$ ipython --no-banner

In [1]: import numpy as np

In [2]: np.set_printoptions(precision=2, suppress=True, linewidth=140)

In [3]: def rnd(a):
   ...:     return np.round(a, 2) + 0
   ...: 

In [4]: M = np.loadtxt("out13.csv", delimiter=",")

In [5]: print(M)
[[ 0.  0.  0.]
 [ 0. -1. -2.]
 [ 0. -1. -2.]
 [ 0.  0.  0.]
 [ 0.  0.  0.]
 [ 0.  0.  0.]
 [-2.  1. -1.]
 [ 0.  0.  0.]
 [ 2. -2. -1.]
 [ 0.  0.  0.]
 [ 0.  0.  0.]
 [ 0.  0.  0.]
 [ 2. -2. -1.]
 [ 0.  0.  0.]
 [ 0.  0.  0.]
 [ 1.  1.  2.]
 [ 0.  0.  0.]
 [ 0.  0.  0.]
 [ 2. -2. -1.]
 [-1.  2.  1.]
 [ 2. -2. -1.]
 [-2.  1. -1.]
 [ 1.  1.  2.]
 [ 0.  0.  0.]
 [ 1.  1.  2.]]

In [6]: Ac = M - M.mean(axis=0)

In [7]: left, sv, vt = np.linalg.svd(Ac, full_matrices=False)

In [8]: print(rnd(vt[0] * np.sign(vt[0, np.abs(vt[0]).argmax()])))
[-0.5   0.72  0.48]

In [9]: print(rnd(np.abs(vt[-1])))
[0.52 0.69 0.5 ]

In [10]: print(np.searchsorted(np.cumsum(sv ** 2) / (sv ** 2).sum(), 0.9) + 1)
2

In [11]: print((np.sign(left[:, 0]) == np.sign(left[0, 0])).astype(int))
[1 0 0 1 1 1 1 1 0 1 1 1 0 1 1 1 1 1 0 1 0 1 1 1 1]

In [12]: vec = np.array([2, 0, 0])

In [13]: rhs = M @ vec

In [14]: try:
    ...:     np.linalg.solve(M, rhs)
    ...: except np.linalg.LinAlgError as e:
    ...:     print("failed:", e)
    ...: 
failed: Last 2 dimensions of the array must be square

In [15]: print(rnd(np.linalg.solve(M.T @ M, M.T @ rhs)))
[2. 0. 0.]

In [16]: rng = np.random.default_rng(614826)

In [17]: rhs = rhs + 0.3 * rng.normal(size=25)

In [18]: print(rnd(rhs))
[ 0.38 -0.25 -0.48  0.03  0.14 -0.19 -3.82 -0.89  3.76  0.14  0.32 -0.17  3.85 -0.12 -0.11  2.3  -0.15 -0.44  3.97 -2.71  4.5  -3.62  1.93
 -0.27  2.45]

In [19]: coef, *_ = np.linalg.lstsq(M, rhs)

In [20]: print([round(float(np.linalg.norm(np.linalg.solve(M.T @ M + lam * np.eye(3), M.T @ rhs))), 2) for lam in (0, 1, 10, 100)])
[1.86, 1.72, 1.36, 0.48]

In [21]: print(coef.round())
[ 2. -0.  0.]

In [22]: print(rnd(M.T @ (rhs - M @ coef)))
[0. 0. 0.]

In [23]: print(rnd(np.linalg.norm(rhs - M @ coef)))
1.7

In [24]: print(rnd(coef))
[ 1.82 -0.27  0.24]

In [25]: Ac = M - M.mean(axis=0)

In [26]: V = np.linalg.svd(Ac)[2][:2]

In [27]: B = Ac - Ac @ V.T @ V

In [28]: print(rnd(np.cov(Ac @ V.T, rowvar=False)))
[[2.13 0.  ]
 [0.   1.18]]

In [29]: print(rnd(np.linalg.norm(B) / np.linalg.norm(Ac)))
0.07

In [30]: print(rnd((Ac @ V.T).std(axis=0)))
[1.43 1.06]

In [31]: print(np.linalg.norm(B, axis=1).round(6).argmax())
19

In [32]: print(rnd(B.std(axis=0)))
[0.06 0.08 0.06]

In [33]: print(rnd(np.diag(V.T @ V)))
[0.73 0.52 0.75]

In [34]: Z = M[[23, 19]].astype(float)

In [35]: for _ in range(6):
    ...:     idx = np.linalg.norm(M[:, None] - Z, axis=-1).argmin(axis=1)
    ...:     Z = np.array([M[idx == j].mean(axis=0) for j in range(2)])
    ...: 

In [36]: print(idx)
[0 0 0 0 0 0 1 0 0 0 0 0 0 0 0 1 0 0 0 1 0 1 1 0 1]

In [37]: print(np.bincount(idx))
[19  6]

In [38]: print(rnd(Z[1] - Z[0]))
[-0.75  1.69  1.25]
